% python3 -q
>>> import numpy as np
>>> np.set_printoptions(precision=2, suppress=True, linewidth=140, sign=" ")
>>> rnd = lambda a: np.round(a, 2) + 0
>>> data = np.loadtxt("layer0.csv", delimiter=",")
>>> data
array([[ 13.,  19.,   6.,   8.],
       [ 14.,  21.,   5.,   8.],
       [  5.,   9.,   2.,   2.],
       [  5.,   9.,   2.,   2.],
       [ 12.,  19.,   3.,   6.],
       [ 12.,  19.,   3.,   6.],
       [  5.,   9.,   2.,   2.],
       [  8.,  13.,   3.,   4.],
       [ 10.,  17.,   1.,   4.],
       [  1.,   5.,   0.,   0.],
       [ 10.,  17.,   1.,   4.],
       [  8.,  13.,   3.,   4.],
       [  8.,  13.,   3.,   4.],
       [  4.,   9.,   0.,   0.],
       [ 11.,  17.,   4.,   6.],
       [  5.,   9.,   2.,   2.],
       [  3.,   7.,   0.,   0.],
       [  7.,  11.,   4.,   4.],
       [  9.,  15.,   2.,   4.],
       [ 14.,  21.,   5.,   8.],
       [  6.,  11.,   1.,   2.],
       [  7.,  13.,   0.,   2.],
       [  8.,  13.,   3.,   4.]])
>>> d = np.linalg.norm(data[:, None] - data[None], axis=-1)
>>> rnd(d[:5, :5])
array([[  0.  ,   2.45,  14.7 ,  14.7 ,   3.74],
       [  2.45,   0.  ,  16.43,  16.43,   4.  ],
       [ 14.7 ,  16.43,   0.  ,   0.  ,  12.88],
       [ 14.7 ,  16.43,   0.  ,   0.  ,  12.88],
       [  3.74,   4.  ,  12.88,  12.88,   0.  ]])
>>> (d + 1e9 * np.eye(23)).round(6).argmin(axis=1)
array([  1,  19,   3,   2,   5,   4,   2,  11,  10,  16,   8,   7,   7,  16,   4,   2,  13,   7,   7,   1,   2,  20,   7])
>>> d.shape
(23, 23)
>>> rnd(d[9])
array([ 20.98,  22.67,   6.32,   6.32,  19.03,  19.03,   6.32,  11.75,  15.56,   0.  ,  15.56,  11.75,  11.75,   5.  ,  17.2 ,   6.32,
         2.83,  10.2 ,  13.56,  22.67,   8.12,  10.2 ,  11.75])
>>> d[9].round(6).argsort(kind="stable")[:4]
array([  9,  16,  13,   2])
>>> q, r_ = np.linalg.qr(data)
>>> rnd(np.trace(q @ q.T))
np.float64(4.0)
>>> q.shape, r_.shape
((23, 4), (4, 4))
>>> np.allclose(r_.T @ r_, data.T @ data)
True
>>> arr = np.array([[0, 0, 0, 0], [0, 0, 0, 2], [0, 0, -2, 0]])
>>> # rows and columns are dependent
>>> rnd(np.trace(np.linalg.pinv(arr) @ arr))
np.float64(2.0)
>>> np.allclose(arr[:-1].T @ np.linalg.lstsq(arr[:-1].T, arr[-1])[0], arr[-1])
False
>>> np.linalg.lstsq(arr[:-1].T, arr[-1])[2]
np.int32(1)
>>> rng = np.random.default_rng(53)
>>> t = rng.uniform(0, 2 * np.pi, 27)
>>> q, _ = np.linalg.qr(np.array([[0.6, 1.2], [-1.9, -0.1], [-0.1, -1.5], [0.5, -0.9]]))
>>> K = 3 * np.c_[np.cos(t), np.sin(t)] @ q.T
>>> rnd(K)
array([[-0.98,  2.75,  0.29, -0.63],
       [ 1.73, -0.29, -2.11, -1.22],
       [-0.96, -1.57,  1.78,  1.57],
       [-0.15,  2.63, -0.73, -1.23],
       [-1.66,  2.04,  1.41,  0.27],
       [ 1.81, -1.17, -1.91, -0.83],
       [ 1.07,  1.39, -1.86, -1.57],
       [ 1.8 , -0.76, -2.03, -1.03],
       [-0.86,  2.77,  0.12, -0.74],
       [ 1.47,  0.57, -2.09, -1.46],
       [-1.31, -0.96,  2.01,  1.53],
       [-1.23, -1.11,  1.96,  1.55],
       [ 1.64, -2.1 , -1.36, -0.22],
       [ 1.76, -1.72, -1.64, -0.51],
       [-1.81,  0.92,  1.99,  0.96],
       [ 1.39,  0.77, -2.05, -1.5 ],
       [ 0.26,  2.36, -1.16, -1.42],
       [ 1.77, -0.54, -2.07, -1.13],
       [-1.53,  2.31,  1.15,  0.03],
       [ 1.19,  1.18, -1.94, -1.55],
       [-0.52, -2.12,  1.41,  1.5 ],
       [-1.54,  2.3 ,  1.16,  0.04],
       [-1.07,  2.72,  0.41, -0.55],
       [ 1.8 , -0.82, -2.02, -1.01],
       [ 0.34,  2.29, -1.24, -1.45],
       [ 1.21,  1.15, -1.95, -1.55],
       [ 0.91, -2.77, -0.19,  0.7 ]])
>>> # rows and columns are dependent
>>> B = K / np.linalg.norm(K, axis=1, keepdims=True)
>>> C2 = B @ B.T
>>> (C2 - 2 * np.eye(27)).round(6).argmax(axis=1)
array([ 22,  17,  11,  16,  21,  23,  19,  23,   0,  15,  11,  10,  13,  12,   4,   9,  24,   7,  21,  25,   2,  18,   0,   7,  16,  19,
        12])
>>> rnd(np.linalg.norm(B, axis=1))
array([ 1.,  1.,  1.,  1.,  1.,  1.,  1.,  1.,  1.,  1.,  1.,  1.,  1.,  1.,  1.,  1.,  1.,  1.,  1.,  1.,  1.,  1.,  1.,  1.,  1.,  1.,
        1.])
>>> d = np.linalg.norm(K[:, None] - K[None], axis=-1)
>>> np.flatnonzero(d[24] < d.mean() / 2)
array([  3,   6,  16,  19,  24,  25])
>>> rnd(d[:5, :5])
array([[ 0.  ,  4.77,  5.07,  1.46,  1.74],
       [ 4.77,  0.  ,  5.63,  3.74,  5.62],
       [ 5.07,  5.63,  0.  ,  5.69,  3.92],
       [ 1.46,  3.74,  5.69,  0.  ,  3.08],
       [ 1.74,  5.62,  3.92,  3.08,  0.  ]])
>>> d.mean(axis=1).argmax()
np.int64(20)
>>> rnd(np.linalg.norm(K, axis=1))
array([ 3.,  3.,  3.,  3.,  3.,  3.,  3.,  3.,  3.,  3.,  3.,  3.,  3.,  3.,  3.,  3.,  3.,  3.,  3.,  3.,  3.,  3.,  3.,  3.,  3.,  3.,
        3.])
>>> rnd(np.linalg.norm(K, 2) / np.linalg.norm(K))
np.float64(0.76)
>>> np.argsort(-np.linalg.norm(K, axis=0).round(6), kind="stable")[:3]
array([ 1,  2,  0])
>>> np.linalg.cond(K) > 100
np.True_
>>> B = K + rng.integers(-2, 3, (27, 2)) @ rng.integers(-2, 3, (2, 4))
>>> rnd(B)
array([[-4.98,  6.75,  4.29, -2.63],
       [-6.27,  3.71,  5.89, -5.22],
       [ 5.04, -3.57, -4.22,  4.57],
       [ 1.85, -1.37, -2.73, -0.23],
       [-3.66,  6.04,  3.41, -0.73],
       [ 3.81, -1.17, -3.91,  0.17],
       [ 1.07,  5.39, -1.86, -1.57],
       [-0.2 ,  1.24, -0.03, -2.03],
       [ 7.14, -1.23, -7.88,  3.26],
       [-6.53,  4.57,  5.91, -5.46],
       [-1.31,  1.04,  2.01,  1.53],
       [-3.23, -1.11,  3.96,  0.55],
       [-2.36, -0.1 ,  2.64, -2.22],
       [-4.24,  0.28,  4.36, -3.51],
       [ 0.19,  0.92, -0.01,  1.96],
       [ 1.39,  0.77, -2.05, -1.5 ],
       [ 6.26, -1.64, -7.16,  1.58],
       [ 5.77, -4.54, -6.07,  0.87],
       [-3.53,  6.31,  3.15, -0.97],
       [ 3.19,  1.18, -3.94, -0.55],
       [-2.52,  1.88,  3.41,  0.5 ],
       [-3.54,  4.3 ,  3.16, -0.96],
       [-5.07,  4.72,  4.41, -2.55],
       [ 1.8 ,  1.18, -2.02, -1.01],
       [ 0.34,  4.29, -1.24, -1.45],
       [ 3.21, -0.85, -3.95, -0.55],
       [-5.09,  1.23,  5.81, -2.3 ]])
>>> np.linalg.matrix_rank(B - K, tol=1e-8)
np.int64(2)
>>> np.abs(B - K).sum(axis=1)
array([ 14.,  24.,  17.,   9.,   9.,   5.,   4.,   7.,  24.,  24.,   2.,   5.,  12.,  17.,   5.,   0.,  19.,  14.,   9.,   5.,   9.,   7.,
        12.,   2.,   2.,   7.,  19.])
>>> t = np.radians(30)
>>> r_ = np.eye(4)
>>> r_[2, 2] = r_[1, 1] = np.cos(t)
>>> r_[2, 1], r_[1, 2] = -np.sin(t), np.sin(t)
>>> rnd(r_)
array([[ 1.  ,  0.  ,  0.  ,  0.  ],
       [ 0.  ,  0.87,  0.5 ,  0.  ],
       [ 0.  , -0.5 ,  0.87,  0.  ],
       [ 0.  ,  0.  ,  0.  ,  1.  ]])
>>> B = K @ r_.T
>>> np.allclose(K @ K.T, B @ B.T)
True
>>> rnd(np.abs(B - K).max(axis=0))
array([ 0.  ,  1.13,  1.41,  0.  ])
>>> rnd(np.linalg.svd(K, compute_uv=False)), rnd(np.linalg.svd(B, compute_uv=False))
(array([ 11.83,  10.16,   0.  ,   0.  ]), array([ 11.83,  10.16,   0.  ,   0.  ]))
>>> np.allclose(np.linalg.norm(K, axis=1), np.linalg.norm(B, axis=1))
True
>>> M = np.array([[-1, -3, 0, 0, 0, 0],
...     [3, 0, 0, 0, 0, 0],
...     [-1, 3, 0, 0, 0, 0],
...     [0, 0, -1, -3, 0, 0],
...     [0, 0, 3, 0, 0, 0],
...     [0, 0, -1, 3, 0, 0],
...     [0, 0, 0, 0, -1, -3],
...     [0, 0, 0, 0, 3, 0],
...     [0, 0, 0, 0, -1, 3]])
>>> M.T @ M
array([[ 11,   0,   0,   0,   0,   0],
       [  0,  18,   0,   0,   0,   0],
       [  0,   0,  11,   0,   0,   0],
       [  0,   0,   0,  18,   0,   0],
       [  0,   0,   0,   0,  11,   0],
       [  0,   0,   0,   0,   0,  18]])
>>> rnd(np.linalg.norm(M, axis=0))
array([ 3.32,  4.24,  3.32,  4.24,  3.32,  4.24])
>>> rnd(np.linalg.svd(M, compute_uv=False))
array([ 4.24,  4.24,  4.24,  3.32,  3.32,  3.32])
>>> rnd(np.linalg.norm(M) ** 2 / np.linalg.norm(M, 2) ** 2)
np.float64(4.83)
>>> M[3] @ M[7]
np.int64(0)
>>> rnd(np.linalg.norm(M, "nuc"))
np.float64(22.68)
>>> B = M / np.sqrt((M ** 2).mean(axis=1, keepdims=True))
>>> rnd(M - M.mean(axis=1, keepdims=True))
array([[-0.33, -2.33,  0.67,  0.67,  0.67,  0.67],
       [ 2.5 , -0.5 , -0.5 , -0.5 , -0.5 , -0.5 ],
       [-1.33,  2.67, -0.33, -0.33, -0.33, -0.33],
       [ 0.67,  0.67, -0.33, -2.33,  0.67,  0.67],
       [-0.5 , -0.5 ,  2.5 , -0.5 , -0.5 , -0.5 ],
       [-0.33, -0.33, -1.33,  2.67, -0.33, -0.33],
       [ 0.67,  0.67,  0.67,  0.67, -0.33, -2.33],
       [-0.5 , -0.5 , -0.5 , -0.5 ,  2.5 , -0.5 ],
       [-0.33, -0.33, -0.33, -0.33, -1.33,  2.67]])
>>> rnd(np.linalg.norm(B, axis=1))
array([ 2.45,  2.45,  2.45,  2.45,  2.45,  2.45,  2.45,  2.45,  2.45])
>>> np.linalg.matrix_rank(M - M.mean(axis=1, keepdims=True))
np.int64(5)
>>> rnd(B[6])
array([ 0.  ,  0.  ,  0.  ,  0.  , -0.77, -2.32])
>>> q, r_ = np.linalg.qr(M)
>>> rnd(q)
array([[-0.3 , -0.71,  0.  ,  0.  ,  0.  ,  0.  ],
       [ 0.9 ,  0.  ,  0.  ,  0.  ,  0.  ,  0.  ],
       [-0.3 ,  0.71,  0.  ,  0.  ,  0.  ,  0.  ],
       [ 0.  ,  0.  ,  0.3 , -0.71,  0.  ,  0.  ],
       [ 0.  ,  0.  , -0.9 ,  0.  ,  0.  ,  0.  ],
       [ 0.  ,  0.  ,  0.3 ,  0.71,  0.  ,  0.  ],
       [ 0.  ,  0.  ,  0.  ,  0.  ,  0.3 ,  0.71],
       [ 0.  ,  0.  ,  0.  ,  0.  , -0.9 ,  0.  ],
       [ 0.  ,  0.  ,  0.  ,  0.  ,  0.3 , -0.71]])
>>> q.shape, r_.shape
((9, 6), (6, 6))
>>> rnd(q @ r_)
array([[-1., -3.,  0.,  0.,  0.,  0.],
       [ 3.,  0.,  0.,  0.,  0.,  0.],
       [-1.,  3.,  0.,  0.,  0.,  0.],
       [ 0.,  0., -1., -3.,  0.,  0.],
       [ 0.,  0.,  3.,  0.,  0.,  0.],
       [ 0.,  0., -1.,  3.,  0.,  0.],
       [ 0.,  0.,  0.,  0., -1., -3.],
       [ 0.,  0.,  0.,  0.,  3.,  0.],
       [ 0.,  0.,  0.,  0., -1.,  3.]])
>>> np.allclose(r_.T @ r_, M.T @ M)
True
>>> rnd(q.T @ q)
array([[ 1.,  0.,  0.,  0.,  0.,  0.],
       [ 0.,  1.,  0.,  0.,  0.,  0.],
       [ 0.,  0.,  1.,  0.,  0.,  0.],
       [ 0.,  0.,  0.,  1.,  0.,  0.],
       [ 0.,  0.,  0.,  0.,  1.,  0.],
       [ 0.,  0.,  0.,  0.,  0.,  1.]])
>>> U, sv, Vh = np.linalg.svd(arr)
>>> evecs = Vh[:(sv > 1e-8).sum()]
>>> vec = arr[1] + 4 * arr[0] + rng.integers(2) * np.eye(4)[1]
>>> vec
array([ 0.,  1.,  0.,  2.])
>>> rnd(np.linalg.norm(vec - evecs.T @ evecs @ vec))
np.float64(1.0)
>>> np.linalg.matrix_rank(np.vstack([arr, vec]))
np.int64(3)
>>> np.allclose(evecs.T @ evecs @ vec, vec)
False
>>> np.diag(evecs.T @ evecs)
array([ 0.,  0.,  1.,  1.])
>>> X = np.array([[35.75, 21.79, 3.84],
...     [24.76, 13.68, -1.9],
...     [23.47, 12.74, -2.49],
...     [5.46, 0.44, -6.91],
...     [0.32, -1.63, -3.67],
...     [-0.06, -1.34, -2.43],
...     [-0.15, -0.86, -1.33],
...     [1.15, 2.82, 2.3],
...     [2.12, 4.89, 2.75],
...     [3.43, 8.02, 1.47],
...     [3.83, 9.27, 0.1],
...     [4.07, 10.39, -1.7],
...     [3.47, 13.46, -12.56],
...     [0.39, 14.55, -28.85]])
>>> W2 = X[[4, 13]].astype(float)
>>> for _ in range(7):
...     lab = np.linalg.norm(X[:, None] - W2, axis=-1).argmin(axis=1)
...     W2 = np.array([X[lab == j].mean(axis=0) for j in range(2)])
... 
>>> lab
array([ 0,  0,  0,  0,  0,  0,  0,  0,  0,  0,  0,  0,  1,  1])
>>> np.abs(W2[1] - W2[0]).argmax()
np.int64(2)
>>> Ac = X - X.mean(axis=0)
>>> evecs = np.linalg.svd(Ac)[2][:2]
>>> B = Ac - Ac @ evecs.T @ evecs
>>> rnd(np.cov(Ac @ evecs.T, rowvar=False))
array([[ 165.11,    0.  ],
       [   0.  ,   75.41]])
>>> W = np.array([[1, 2], [0, 1], [2, 2]])
>>> b = np.array([3, 6])
>>> act = np.maximum(X @ W + b, 0)
>>> rnd((act > 0).mean(axis=0))
array([ 0.64,  0.79])
>>> W2 = np.array([[1, 2, 2], [0, 1, 2]])
>>> W @ W2
array([[ 1,  4,  6],
       [ 0,  1,  2],
       [ 2,  6,  8]])
>>> F = np.load("w.npy")
>>> rnd(F)
array([[ 2.28, -1.84,  0.66],
       [ 0.  ,  1.01,  2.82],
       [ 1.95,  2.14, -0.77]])
>>> rnd(F @ F.T)
array([[ 9.,  0.,  0.],
       [ 0.,  9.,  0.],
       [ 0.,  0.,  9.]])
>>> rnd(np.linalg.pinv(F))
array([[ 0.25,  0.  ,  0.22],
       [-0.2 ,  0.11,  0.24],
       [ 0.07,  0.31, -0.09]])
>>> rnd(F.T @ F)
array([[ 9.,  0.,  0.],
       [ 0.,  9.,  0.],
       [ 0.,  0.,  9.]])
>>> B = np.array([[-3, -1, -3], [1, -1, 3], [-2, -3, 3]])
>>> rnd(F @ B)
array([[ -9.99,  -2.42, -10.37],
       [ -4.63,  -9.48,  11.51],
       [ -2.17,  -1.79,  -1.74]])
>>> np.vstack([F, B.T]).shape
(6, 3)
>>> lab = rng.permutation(3)
>>> lab
array([ 1,  2,  0])
>>> B = F[lab][:, lab]
>>> rnd(np.linalg.det(B)), rnd(np.linalg.det(F[lab]))
(np.float64(-27.0), np.float64(-27.0))
>>> rnd(np.diag(B))
array([ 1.01, -0.77,  2.28])
>>> F[3]
Traceback (most recent call last):
  File "<python-input-106>", line 1, in <module>
    F[3]
    ~^^^
IndexError: index 3 is out of bounds for axis 0 with size 3
>>> np.count_nonzero(F)
np.int64(8)
>>> W0 = np.loadtxt("data.csv", delimiter=",")
>>> W0
array([[  7.03,   9.32,   9.83],
       [-30.8 , -23.12, -16.21],
       [ 19.65,  13.92,   7.49],
       [ 16.23,  11.62,   8.  ],
       [ -9.17,  -7.18,  -1.81],
       [  0.56,   6.19,   7.79],
       [  3.08,  -1.15,  -4.14],
       [-18.59, -13.5 ,  -7.33],
       [ 22.3 ,  18.56,  18.  ],
       [-17.45, -17.82, -15.71],
       [  0.56,  -8.22, -14.01],
       [ -8.74,  -6.27,  -0.94],
       [  7.96,   5.38,   4.16],
       [-14.18,  -6.95,  -2.74],
       [-30.13, -21.79, -13.42],
       [  8.78,   2.29,  -6.47],
       [-12.31,  -7.27,  -0.71],
       [ -2.43,  -4.05,  -4.93],
       [  1.65,  -0.04,  -4.71],
       [ -5.32,  -8.43,  -9.97],
       [-14.38,  -8.5 ,  -4.36],
       [ 17.69,  26.16,  30.18],
       [-10.65,  -8.73,  -7.07],
       [  4.2 ,   1.64,   1.64],
       [  9.62,   8.21,   5.2 ]])
>>> vec = np.array([5, 2, 2])
>>> target = W0 @ vec
>>> rnd(np.linalg.pinv(W0) @ W0)
array([[ 1.,  0.,  0.],
       [ 0.,  1.,  0.],
       [ 0.,  0.,  1.]])
>>> try:
...     np.linalg.solve(W0, target)
... except np.linalg.LinAlgError as e:
...     print(e)
... 
Last 2 dimensions of the array must be square
>>> target = target + 0.02 * rng.normal(size=25)
>>> rnd(target)
array([  73.46, -232.68,  141.08,  120.4 ,  -63.88,   30.78,    4.83, -134.61,  184.63, -154.33,  -41.64,  -58.13,   58.85,  -90.24,
       -221.05,   35.54,  -77.5 ,  -30.1 ,   -1.22,  -63.38,  -97.59,  201.12,  -84.86,   27.57,   74.93])
>>> b, *_ = np.linalg.lstsq(W0, target)
>>> b.round()
array([ 5.,  2.,  2.])
>>> rnd(W0.T @ (target - W0 @ b))
array([ 0.,  0.,  0.])
>>> rnd(b)
array([ 5.  ,  2.01,  1.99])
>>> [round(float(np.linalg.norm(np.linalg.solve(W0.T @ W0 + lam * np.eye(3), W0.T @ target))), 2) for lam in (0, 1, 10, 100)]
[5.74, 5.73, 5.66, 5.54]
